>>> import numpy as np
>>> np.set_printoptions(precision=2, suppress=True, linewidth=160)
>>> rd = lambda a: np.round(a, 2) + 0
>>> data = np.load("mat.npy")
>>> data
array([[-6,  0,  0,  0,  0,  0],
       [ 0,  0,  0, -9,  0,  0],
       [-3,  0,  1,  6,  8,  0],
       [ 0,  0,  0,  0,  0,  7],
       [ 0,  0,  0,  0,  0,  0],
       [ 0,  0,  0,  0, -9,  0]])
>>> # rank 5
>>> left, sigma, Vt = np.linalg.svd(data)
>>> V = Vt[:(sigma > 1e-8).sum()]
>>> rng = np.random.default_rng(5223)
>>> x = data[4] + -1 * data[3] + rng.integers(2) * np.eye(6)[4]
>>> x
array([ 0.,  0.,  0.,  0.,  0., -7.])
>>> rd(np.linalg.norm(x - V.T @ V @ x))
np.float64(0.0)
>>> rd(np.linalg.norm(data, 1)), rd(np.linalg.norm(data, np.inf))
(np.float64(17.0), np.float64(18.0))
>>> rd(np.linalg.norm(data[5], 1)), rd(np.linalg.norm(data[5], np.inf))
(np.float64(9.0), np.float64(9.0))
>>> data[5] @ data[0]
np.int64(0)
>>> rd(np.linalg.norm(data, 2))
np.float64(13.71)
>>> lab = rng.permutation(6)
>>> lab
array([3, 2, 1, 5, 0, 4])
>>> A2 = data[lab][:, lab]
>>> rd(np.linalg.det(A2)), rd(np.linalg.det(data[lab]))
(np.float64(0.0), np.float64(0.0))
>>> np.trace(A2)
np.int64(-5)
>>> np.diag(A2)
array([ 0,  1,  0,  0, -6,  0])
>>> rd(np.sort(np.abs(np.linalg.eigvals(A2))))
array([0., 0., 0., 0., 1., 6.])
>>> np.allclose(A2, data)
False
>>> F = np.loadtxt("w.csv", delimiter=",")
>>> F
array([[ 0.25, -5.66, -2.06,  3.16, -0.47, -0.94,  0.92,  2.68, -1.67,  0.8 , -1.78],
       [ 0.42,  2.11,  2.19,  1.16,  3.6 , -1.57,  1.69, -3.29, -0.26,  0.23, -1.85],
       [-1.49, -1.28, -1.2 , -1.1 , -3.77, -1.24,  3.58,  1.97,  0.28,  0.48, -0.82],
       [ 4.03,  0.02, -0.68, -1.34,  0.18,  2.14,  2.75,  0.49, -1.42, -2.39,  0.17],
       [ 0.3 , -3.01,  2.9 , -0.03, -2.22, -0.68, -2.  , -2.95, -0.51,  2.9 , -0.89],
       [-4.75,  0.52,  2.23,  1.25, -1.11,  4.75,  0.16, -2.1 , -0.56, -1.89, -1.61],
       [-3.  , -0.49,  2.33, -1.59,  0.07, -2.26, -1.15,  0.9 , -3.31, -2.74,  0.76],
       [ 0.85, -3.01, -0.99, -1.31,  0.42, -1.23,  2.52, -0.96,  2.75, -4.12,  3.52],
       [-1.44,  0.68, -3.16,  0.19,  0.68,  0.82,  1.38, -3.3 , -0.68,  3.36,  3.73]])
>>> u, v = F[4], F[7]
>>> rd(u @ v)
np.float64(-12.3)
>>> p = (u @ v) / (u @ u) * u
>>> np.linalg.matrix_rank(np.outer(u, v))
np.int64(1)
>>> rd(v - p)
array([ 0.93, -3.83, -0.2 , -1.32, -0.19, -1.42,  1.97, -1.76,  2.61, -3.33,  3.28])
>>> def softmax(z):
...     e = np.exp(z - z.max(axis=-1, keepdims=True))
...     return e / e.sum(axis=-1, keepdims=True)
... 
>>> rd(softmax(10 * F[3]))
array([1., 0., 0., 0., 0., 0., 0., 0., 0., 0., 0.])
>>> rd(softmax(F[3] + 4))
array([0.65, 0.01, 0.01, 0.  , 0.01, 0.1 , 0.18, 0.02, 0.  , 0.  , 0.01])
>>> rd(softmax(F[3]))
array([0.65, 0.01, 0.01, 0.  , 0.01, 0.1 , 0.18, 0.02, 0.  , 0.  , 0.01])
>>> S = F @ F.T / np.sqrt(11)
>>> softmax(S).round(6).argmax(axis=1)
array([0, 1, 2, 3, 4, 5, 6, 7, 8])
>>> rd(softmax(S)[3] @ F)
array([ 4.03,  0.02, -0.68, -1.34,  0.18,  2.14,  2.75,  0.49, -1.42, -2.39,  0.17])
>>> A2 = F + rng.integers(-2, 3, (9, 8)) @ rng.integers(-2, 3, (8, 11))
>>> rd(A2)
array([[ -3.75,  -3.66, -17.06,  -0.84,  10.53,   3.06,  -9.08,  -3.32,  -7.67,   2.8 ,  -7.78],
       [ -5.58,   1.11,  -9.81,   3.16,   5.6 ,  -0.57, -11.31,  -9.29,   2.74,   5.23,  -8.85],
       [ -1.49,  -3.28,  -5.2 ,  -5.1 ,  -5.77,   8.76,   5.58,  -2.03,  -3.72,   0.48, -12.82],
       [  1.03,  -1.98,   4.32,   3.66,  -3.82,  -3.86,   0.75,   3.49,   1.58,  -3.39,   3.17],
       [-12.7 ,  -6.01,  -6.1 ,  -4.03,   5.78,  -3.68,  -9.  ,   0.05,  -0.51,  -5.1 ,  -6.89],
       [ -2.75,   3.52,   5.23,   4.25,   1.89,  -3.25,  -0.84,   0.9 ,   1.44,  -0.89,   9.39],
       [  3.  ,   4.51,   1.33,   1.41,   3.07,  -4.26,  -4.15,   1.9 ,  -8.31,   0.26,  -2.24],
       [ -8.15,   2.99,  -8.99,  -1.31,  -0.58,  -1.23,  -3.48,  -5.96,   7.75,   0.88,   6.52],
       [  2.56,  -1.32,   0.84,   5.19,  -8.32,  -0.18,  -0.62,  -1.3 ,   7.32,   4.36,  -5.27]])
>>> np.abs(A2 - F).sum(axis=1)
array([70., 58., 44., 37., 64., 40., 35., 48., 47.])
>>> np.linalg.matrix_rank(A2 - F, tol=1e-8)
np.int64(8)
>>> blk = np.stack([A2, 5 * A2, A2[::-1]])
>>> rd(np.linalg.norm(blk, axis=(1, 2)))
array([ 54.31, 271.54,  54.31])
>>> np.linalg.matrix_rank(blk)
array([9, 9, 9])
>>> blk.shape
(3, 9, 11)
>>> A2 = np.array([[3, 3],
...     [-3, -3],
...     [0, 0],
...     [3, -1],
...     [2, 3],
...     [-2, 2],
...     [2, 1],
...     [-1, 2],
...     [-2, 1],
...     [1, -1],
...     [-1, -3]])
>>> np.linalg.matrix_rank(F @ A2)
np.int64(2)
>>> X = np.load("layer7.npy")
>>> X
array([[ 3,  3,  3,  3,  3,  3,  3,  3,  3,  3],
       [ 3,  6,  6,  6,  6,  6,  6,  6,  6,  6],
       [ 3,  6,  9,  9,  9,  9,  9,  9,  9,  9],
       [ 3,  6,  9, 12, 12, 12, 12, 12, 12, 12],
       [ 3,  6,  9, 12, 15, 15, 15, 15, 15, 15],
       [ 3,  6,  9, 12, 15, 18, 18, 18, 18, 18],
       [ 3,  6,  9, 12, 15, 18, 21, 21, 21, 21],
       [ 3,  6,  9, 12, 15, 18, 21, 24, 24, 24],
       [ 3,  6,  9, 12, 15, 18, 21, 24, 27, 27],
       [ 3,  6,  9, 12, 15, 18, 21, 24, 27, 30]])
>>> # symmetric, so the eigenvalues are real
>>> x = np.array([0, -5, -5, -8, 3, 0, 4, 1, -2, 0])
>>> np.linalg.norm(X @ x) <= np.linalg.norm(X, 2) * np.linalg.norm(x) + 1e-9
np.True_
>>> np.sign((X @ x).round(6))
array([-1, -1, -1, -1, -1, -1, -1, -1, -1, -1])
>>> X * x
array([[  0, -15, -15, -24,   9,   0,  12,   3,  -6,   0],
       [  0, -30, -30, -48,  18,   0,  24,   6, -12,   0],
       [  0, -30, -45, -72,  27,   0,  36,   9, -18,   0],
       [  0, -30, -45, -96,  36,   0,  48,  12, -24,   0],
       [  0, -30, -45, -96,  45,   0,  60,  15, -30,   0],
       [  0, -30, -45, -96,  45,   0,  72,  18, -36,   0],
       [  0, -30, -45, -96,  45,   0,  84,  21, -42,   0],
       [  0, -30, -45, -96,  45,   0,  84,  24, -48,   0],
       [  0, -30, -45, -96,  45,   0,  84,  24, -54,   0],
       [  0, -30, -45, -96,  45,   0,  84,  24, -54,   0]])
>>> np.einsum("ij,j->i", X, x)
array([-36, -72, -93, -99, -81, -72, -63, -66, -72, -72])
>>> (X @ x).argmax()
np.int64(0)
>>> (X * x).sum(axis=1)
array([-36, -72, -93, -99, -81, -72, -63, -66, -72, -72])
>>> w1 = np.array([[2, 2, 2, -2, -1],
...     [1, 2, -2, 0, -1],
...     [-1, -1, 2, -2, -1],
...     [1, -1, 1, 0, -1],
...     [-1, -1, 0, 2, -1],
...     [1, 1, 2, -2, -2],
...     [-1, -1, 0, 2, 1],
...     [-2, 0, 0, -1, 2],
...     [2, 0, -2, -1, 0],
...     [1, -2, 0, 1, 0]])
>>> beta = np.array([1, 8, 4, 9, 6])
>>> H = np.maximum(X @ w1 + beta, 0)
>>> H
array([[10,  5, 13,  0,  0],
       [13,  0, 16,  0,  0],
       [13,  0, 25,  0,  0],
       [16,  0, 28,  0,  0],
       [16,  0, 28,  0,  0],
       [19,  0, 28,  0,  0],
       [19,  0, 22,  0,  0],
       [22,  0, 16,  0,  0],
       [31,  0, 10,  0,  0],
       [34,  0, 10,  0,  0]])
>>> (H > 0).mean(axis=0)
array([1. , 0.1, 1. , 0. , 0. ])
>>> np.linalg.matrix_rank(H)
np.int64(3)
>>> basis = np.array([[-1, 0, -2], [1, 3, 3], [0, 2, 3], [1, -1, -1], [-1, -2, -1]])
>>> w1 @ basis
array([[-1, 14, 11],
       [ 2,  4, -1],
       [-1,  5,  8],
       [-1,  1, -1],
       [ 3, -3, -2],
       [ 0, 13, 11],
       [ 1, -7, -4],
       [-1, -3,  3],
       [-3, -3, -9],
       [-2, -7, -9]])
